$ python3 -q
>>> import numpy as np
>>> np.set_printoptions(suppress=True, linewidth=100)
>>> def tidy(a):
...     return np.round(a, 3) + 0
... 
>>> data = np.load("w.npy")
>>> print(data)
[[  7. -18.  15.  -9.  21. -24. -21.]
 [-18.  34. -30.  18. -42.  48.  42.]
 [ 15. -30.  23. -15.  35. -40. -35.]
 [ -9.  18. -15.   7. -21.  24.  21.]
 [ 21. -42.  35. -21.  47. -56. -49.]
 [-24.  48. -40.  24. -56.  62.  56.]
 [-21.  42. -35.  21. -49.  56.  47.]]
>>> print(tidy(np.linalg.eigvalsh(data).min()))
-2.0
>>> try:
...     np.linalg.cholesky(data)
... except np.linalg.LinAlgError as e:
...     print(e)
... 
Matrix is not positive definite
>>> print(np.all(np.linalg.eigvalsh(data) > 0))
False
>>> w, V = np.linalg.eigvalsh(data)
Traceback (most recent call last):
  File "<python-input-8>", line 1, in <module>
    w, V = np.linalg.eigvalsh(data)
    ^^^^
ValueError: too many values to unpack (expected 2)
>>> w, V = np.linalg.eigh(data)
>>> print(tidy(V.T @ V))
[[1. 0. 0. 0. 0. 0. 0.]
 [0. 1. 0. 0. 0. 0. 0.]
 [0. 0. 1. 0. 0. 0. 0.]
 [0. 0. 0. 1. 0. 0. 0.]
 [0. 0. 0. 0. 1. 0. 0.]
 [0. 0. 0. 0. 0. 1. 0.]
 [0. 0. 0. 0. 0. 0. 1.]]
>>> print(tidy(w))
[ -2.  -2.  -2.  -2.  -2.  -2. 239.]
>>> print(tidy(np.linalg.eigvalsh(data + 4 * np.eye(7))))
[  2.   2.   2.   2.   2.   2. 243.]
>>> print((w > 1e-8).sum(), (w < -1e-8).sum())
1 6
>>> print(tidy(np.linalg.svd(data, compute_uv=False)))
[239.   2.   2.   2.   2.   2.   2.]
>>> print(tidy(V.T @ data @ V))
[[ -2.   0.   0.   0.   0.   0.   0.]
 [  0.  -2.   0.   0.   0.   0.   0.]
 [  0.   0.  -2.   0.   0.   0.   0.]
 [  0.   0.   0.  -2.   0.   0.   0.]
 [  0.   0.   0.   0.  -2.   0.   0.]
 [  0.   0.   0.   0.   0.  -2.   0.]
 [  0.   0.   0.   0.   0.   0. 239.]]
>>> print(tidy(V @ np.diag(w) @ V.T))
[[  7. -18.  15.  -9.  21. -24. -21.]
 [-18.  34. -30.  18. -42.  48.  42.]
 [ 15. -30.  23. -15.  35. -40. -35.]
 [ -9.  18. -15.   7. -21.  24.  21.]
 [ 21. -42.  35. -21.  47. -56. -49.]
 [-24.  48. -40.  24. -56.  62.  56.]
 [-21.  42. -35.  21. -49.  56.  47.]]
>>> print(np.unique(w.round(6) + 0, return_counts=True)[1])
[6 1]
>>> x0 = np.array([0, 1, -2, -1, -1, 1, 2])
>>> target = data @ x0
>>> print(target)
[-126.  250. -206.  128. -292.  334.  290.]
>>> print(tidy(np.linalg.solve(data, target)))
[ 0.  1. -2. -1. -1.  1.  2.]
>>> print(tidy(np.linalg.solve(data, -2 * target)))
[ 0. -2.  4.  2.  2. -2. -4.]
>>> print(tidy(np.linalg.solve(data, data[:, 5])))
[0. 0. 0. 0. 0. 1. 0.]
>>> print(tidy(np.linalg.solve(data, target + data[:, 0])))
[ 1.  1. -2. -1. -1.  1.  2.]
>>> print(tidy(np.linalg.solve(data.T, data[2])))
[0. 0. 1. 0. 0. 0. 0.]
>>> arr = np.loadtxt("block4.csv", delimiter=",")
>>> print(arr)
[[1. 1. 0. 0.]
 [2. 2. 0. 0.]
 [0. 0. 1. 1.]
 [0. 0. 2. 2.]]
>>> left, sigma, vt = np.linalg.svd(arr, full_matrices=False)
>>> print(tidy(left.T @ left))
[[1. 0. 0. 0.]
 [0. 1. 0. 0.]
 [0. 0. 1. 0.]
 [0. 0. 0. 1.]]
>>> print((sigma > 1e-8).sum())
2
>>> print(tidy(vt @ vt.T))
[[1. 0. 0. 0.]
 [0. 1. 0. 0.]
 [0. 0. 1. 0.]
 [0. 0. 0. 1.]]
>>> print(tidy(np.sqrt((sigma ** 2).sum())), tidy(np.linalg.norm(arr)))
4.472 4.472
>>> print(tidy(sigma))
[3.162 3.162 0.    0.   ]
>>> print(arr @ arr)
[[3. 3. 0. 0.]
 [6. 6. 0. 0.]
 [0. 0. 3. 3.]
 [0. 0. 6. 6.]]
>>> print(np.trace(arr))
6.0
>>> assert arr == arr.T
Traceback (most recent call last):
  File "<python-input-36>", line 1, in <module>
    assert arr == arr.T
           ^^^^^^^^^^^^
ValueError: The truth value of an array with more than one element is ambiguous. Use a.any() or a.all()
>>> print(np.allclose(arr, arr.T))
False
>>> print(tidy(np.abs(np.linalg.eigvals(arr)).max()))
3.0
>>> print(tidy(np.sort(np.abs(np.linalg.eigvals(arr)))))
[0. 0. 3. 3.]
>>> print(tidy(np.linalg.det(arr)))
0.0
>>> print(tidy(np.trace(np.linalg.pinv(arr) @ arr)))
2.0
>>> print(np.abs(np.diag(np.linalg.qr(arr)[1])) > 1e-9)
[ True False  True False]
>>> print(tidy(arr @ np.linalg.pinv(arr) @ arr))
[[1. 1. 0. 0.]
 [2. 2. 0. 0.]
 [0. 0. 1. 1.]
 [0. 0. 2. 2.]]
>>> rng = np.random.default_rng(676678)
>>> B = arr + rng.integers(-2, 3, (4, 2)) @ rng.integers(-2, 3, (2, 4))
>>> print(B)
[[ 3.  5. -6. -3.]
 [ 1.  0. -2. -1.]
 [-2. -4.  9.  5.]
 [-2. -4. 10.  6.]]
>>> print(np.abs(B - arr).sum(axis=1))
[15.  6. 18. 18.]
>>> A = np.load("dump.npy")
>>> print(A)
[[ 0  0  0  0  0  0]
 [ 0 -3  0  0  0  0]
 [ 0  0 -3  0  0  0]
 [ 0  0  0  9  0  0]
 [ 0  0  0  0 -4  0]
 [ 0  0  0  0  0  4]]
>>> gram = A.T @ A
>>> print(gram)
[[ 0  0  0  0  0  0]
 [ 0  9  0  0  0  0]
 [ 0  0  9  0  0  0]
 [ 0  0  0 81  0  0]
 [ 0  0  0  0 16  0]
 [ 0  0  0  0  0 16]]
>>> print(np.trace(gram), (A ** 2).sum())
131 131
>>> W0 = np.loadtxt("data.csv", delimiter=",")
>>> print(tidy(W0))
[[ 1.     0.     0.     0.     0.     0.     0.   ]
 [ 0.     0.966  0.    -0.259  0.     0.     0.   ]
 [ 0.     0.     1.     0.     0.     0.     0.   ]
 [ 0.     0.259  0.     0.966  0.     0.     0.   ]
 [ 0.     0.     0.     0.     1.     0.     0.   ]
 [ 0.     0.     0.     0.     0.     1.     0.   ]
 [ 0.     0.     0.     0.     0.     0.     1.   ]]
>>> x0 = np.array([2, 4, 5, 3, 1, 4, 0])
>>> print(tidy(np.sort(np.abs(np.degrees(np.angle(np.linalg.eigvals(W0)))))))
[ 0.  0.  0.  0.  0. 15. 15.]
>>> print(tidy(np.linalg.inv(W0)))
[[ 1.     0.     0.     0.     0.     0.     0.   ]
 [ 0.     0.966  0.     0.259  0.     0.     0.   ]
 [ 0.     0.     1.     0.     0.     0.     0.   ]
 [ 0.    -0.259  0.     0.966  0.     0.     0.   ]
 [ 0.     0.     0.     0.     1.     0.     0.   ]
 [ 0.     0.     0.     0.     0.     1.     0.   ]
 [ 0.     0.     0.     0.     0.     0.     1.   ]]
>>> print(tidy(np.linalg.norm(x0)), tidy(np.linalg.norm(W0 @ x0)))
8.426 8.426
>>> print(tidy(W0 @ W0))
[[ 1.     0.     0.     0.     0.     0.     0.   ]
 [ 0.     0.866  0.    -0.5    0.     0.     0.   ]
 [ 0.     0.     1.     0.     0.     0.     0.   ]
 [ 0.     0.5    0.     0.866  0.     0.     0.   ]
 [ 0.     0.     0.     0.     1.     0.     0.   ]
 [ 0.     0.     0.     0.     0.     1.     0.   ]
 [ 0.     0.     0.     0.     0.     0.     1.   ]]
>>> print(tidy(np.trace(W0)))
6.932
>>> np.linalg.determinant(W0)
Traceback (most recent call last):
  File "<python-input-61>", line 1, in <module>
    np.linalg.determinant(W0)
    ^^^^^^^^^^^^^^^^^^^^^
AttributeError: module 'numpy.linalg' has no attribute 'determinant'
>>> print(tidy((W0 - W0.T) / 2))
[[ 0.     0.     0.     0.     0.     0.     0.   ]
 [ 0.     0.     0.    -0.259  0.     0.     0.   ]
 [ 0.     0.     0.     0.     0.     0.     0.   ]
 [ 0.     0.259  0.     0.     0.     0.     0.   ]
 [ 0.     0.     0.     0.     0.     0.     0.   ]
 [ 0.     0.     0.     0.     0.     0.     0.   ]
 [ 0.     0.     0.     0.     0.     0.     0.   ]]
>>> print(tidy(np.linalg.det(W0)))
1.0
>>> print(tidy(np.abs(np.linalg.eigvals(W0)).max()))
1.0
